>>> import numpy as np
>>> np.set_printoptions(suppress=True, linewidth=160)
>>> def tidy(a):
...     return np.round(a, 2) + 0
... 
>>> mat = np.load("mat.npy")
>>> print(mat)
[[3 3 0 0]
 [2 0 0 0]
 [0 0 3 3]
 [0 0 2 0]]
>>> # 2 groups of indices that never mix
>>> x0 = np.array([1, 1, 3, 0])
>>> rhs = mat @ x0
>>> rhs
array([6, 2, 9, 6])
>>> tidy(np.linalg.solve(mat, mat[:, 1]))
array([0., 1., 0., 0.])
>>> tidy(np.linalg.solve(mat, rhs + mat[:, 3]))
array([1., 1., 3., 1.])
>>> def softmax(z):
...     e = np.exp(z - z.max(axis=-1, keepdims=True))
...     return e / e.sum(axis=-1, keepdims=True)
... 
>>> print(tidy(softmax(mat[1] + 4)))
[0.71 0.1  0.1  0.1 ]
>>> tidy(softmax(10 * mat[1]))
array([1., 0., 0., 0.])
>>> scores = mat @ mat.T / np.sqrt(4)
>>> tidy(softmax(scores)[1] @ mat)
array([2.55, 2.04, 0.17, 0.1 ])
>>> softmax(scores).round(6).argmax(axis=1)
array([0, 0, 2, 2])
>>> hat = np.triu(np.array([[1, 0, 0, 1], [2, 2, 2, 1], [0, 3, 2, 3], [1, 2, 3, 0]]), 1) + np.eye(4)
>>> B = hat @ mat @ np.linalg.inv(hat)
>>> np.trace(B), np.trace(mat)
(np.float64(6.0), np.int64(6))
>>> print(hat @ mat - mat @ hat)
[[ 0.  0. -4. -6.]
 [ 0.  0.  8.  4.]
 [ 0.  0.  6. -9.]
 [ 0.  0.  0. -6.]]
>>> arr = np.load("dump.npy")
>>> arr
array([[5, 4, 1, 5, 4, 5, 1, 1, 3, 2, 5],
       [4, 5, 2, 4, 5, 4, 2, 2, 3, 4, 4],
       [1, 2, 2, 2, 2, 2, 1, 1, 2, 4, 3],
       [5, 4, 2, 6, 4, 6, 1, 1, 4, 4, 7],
       [4, 5, 2, 4, 5, 4, 2, 2, 3, 4, 4],
       [5, 4, 2, 6, 4, 6, 1, 1, 4, 4, 7],
       [1, 2, 1, 1, 2, 1, 1, 1, 1, 2, 1],
       [1, 2, 1, 1, 2, 1, 1, 1, 1, 2, 1],
       [3, 3, 2, 4, 3, 4, 1, 1, 3, 4, 5],
       [2, 4, 4, 4, 4, 4, 2, 2, 4, 8, 6],
       [5, 4, 3, 7, 4, 7, 1, 1, 5, 6, 9]])
>>> u, r1 = arr[0], arr[9]
>>> u @ r1
np.int64(148)
>>> p = (u @ r1) / (u @ u) * u
>>> p
array([5., 4., 1., 5., 4., 5., 1., 1., 3., 2., 5.])
>>> r1 - p
array([-3.,  0.,  3., -1.,  0., -1.,  1.,  1.,  1.,  6.,  1.])
>>> print(tidy(np.linalg.norm(u + r1) ** 2 + np.linalg.norm(u - r1) ** 2))
712.0
>>> vals, V = np.linalg.eigh(arr)
>>> x0 = np.array([-3, 2, 2, 3, -2, -1, 3, 2, -1, 0, 2])
>>> tidy(x0 @ arr @ x0 / (x0 @ x0)), tidy(vals[0]), tidy(vals[-1])
(np.float64(2.02), np.float64(0.0), np.float64(39.17))
>>> tidy(V * np.maximum(vals, 0) @ V.T)
array([[5., 4., 1., 5., 4., 5., 1., 1., 3., 2., 5.],
       [4., 5., 2., 4., 5., 4., 2., 2., 3., 4., 4.],
       [1., 2., 2., 2., 2., 2., 1., 1., 2., 4., 3.],
       [5., 4., 2., 6., 4., 6., 1., 1., 4., 4., 7.],
       [4., 5., 2., 4., 5., 4., 2., 2., 3., 4., 4.],
       [5., 4., 2., 6., 4., 6., 1., 1., 4., 4., 7.],
       [1., 2., 1., 1., 2., 1., 1., 1., 1., 2., 1.],
       [1., 2., 1., 1., 2., 1., 1., 1., 1., 2., 1.],
       [3., 3., 2., 4., 3., 4., 1., 1., 3., 4., 5.],
       [2., 4., 4., 4., 4., 4., 2., 2., 4., 8., 6.],
       [5., 4., 3., 7., 4., 7., 1., 1., 5., 6., 9.]])
>>> tidy(V * np.abs(vals) @ V.T)
array([[5., 4., 1., 5., 4., 5., 1., 1., 3., 2., 5.],
       [4., 5., 2., 4., 5., 4., 2., 2., 3., 4., 4.],
       [1., 2., 2., 2., 2., 2., 1., 1., 2., 4., 3.],
       [5., 4., 2., 6., 4., 6., 1., 1., 4., 4., 7.],
       [4., 5., 2., 4., 5., 4., 2., 2., 3., 4., 4.],
       [5., 4., 2., 6., 4., 6., 1., 1., 4., 4., 7.],
       [1., 2., 1., 1., 2., 1., 1., 1., 1., 2., 1.],
       [1., 2., 1., 1., 2., 1., 1., 1., 1., 2., 1.],
       [3., 3., 2., 4., 3., 4., 1., 1., 3., 4., 5.],
       [2., 4., 4., 4., 4., 4., 2., 2., 4., 8., 6.],
       [5., 4., 3., 7., 4., 7., 1., 1., 5., 6., 9.]])
>>> x0 @ arr @ x0
np.int64(99)
>>> r = np.linalg.matrix_rank(arr)
>>> print(r)
3
>>> N = np.linalg.svd(arr)[2][r:].T
>>> [int(np.linalg.matrix_rank(arr[:, :j + 1])) for j in range(11)]
[1, 2, 3, 3, 3, 3, 3, 3, 3, 3, 3]
>>> np.allclose(arr @ N, 0)
True
>>> print([int(np.linalg.matrix_rank(np.delete(arr, i, axis=0))) for i in range(11)])
[3, 3, 3, 3, 3, 3, 3, 3, 3, 3, 3]
>>> [int(np.linalg.matrix_rank(arr[:i])) for i in range(1, len(arr) + 1)]
[1, 2, 3, 3, 3, 3, 3, 3, 3, 3, 3]
>>> U, sv, VT = np.linalg.svd(arr)
>>> np.argmax(sv[:-1] / (sv[1:] + 1e-6)) + 1
np.int64(3)
>>> B = U[:, :3] @ np.diag(sv[:3]) @ VT[:3]
>>> tidy(np.abs(arr - B).max())
np.float64(0.0)
>>> M, _ = np.linalg.qr(np.array([[-1.3, 1.0, 1.7, -0.2, -0.8],
...     [1.1, -0.3, -0.4, -0.1, -0.8],
...     [-0.2, -1.2, 0.3, 0.8, 0.8],
...     [0.1, -0.3, 0.9, -1.0, -1.1],
...     [0.0, -1.5, 0.4, -1.7, -0.8]]))
>>> tidy(M)
array([[-0.76, -0.18, -0.47,  0.08,  0.41],
       [ 0.64, -0.11, -0.47,  0.24,  0.54],
       [-0.12,  0.63,  0.07,  0.76, -0.01],
       [ 0.06,  0.12, -0.73, -0.04, -0.67],
       [ 0.  ,  0.73, -0.12, -0.59,  0.31]])
>>> rng = np.random.default_rng(760946)
>>> B = M + rng.integers(-2, 3, (5, 1)) @ rng.integers(-2, 3, (1, 5))
>>> tidy(B)
array([[-0.76, -0.18, -0.47,  0.08,  0.41],
       [ 0.64,  1.89,  0.53,  2.24, -0.46],
       [-0.12,  2.63,  1.07,  2.76, -1.01],
       [ 0.06,  4.12,  1.27,  3.96, -2.67],
       [ 0.  ,  0.73, -0.12, -0.59,  0.31]])
>>> B - M
array([[ 0.,  0.,  0.,  0.,  0.],
       [ 0.,  2.,  1.,  2., -1.],
       [ 0.,  2.,  1.,  2., -1.],
       [ 0.,  4.,  2.,  4., -2.],
       [ 0.,  0.,  0.,  0.,  0.]])
>>> np.linalg.matrix_rank(B - M, tol=1e-8)
np.int64(1)
>>> np.allclose(B, B.T)
False
>>> tidy(np.abs(np.linalg.eigvals(B)).max())
np.float64(7.04)
>>> tidy(np.trace(B))
np.float64(6.46)
>>> tidy((B + B.T) / 2)
array([[-0.76,  0.23, -0.29,  0.07,  0.2 ],
       [ 0.23,  1.89,  1.58,  3.18,  0.14],
       [-0.29,  1.58,  1.07,  2.01, -0.57],
       [ 0.07,  3.18,  2.01,  3.96, -1.63],
       [ 0.2 ,  0.14, -0.57, -1.63,  0.31]])
>>> np.allclose(B @ B.T, B.T @ B)
False
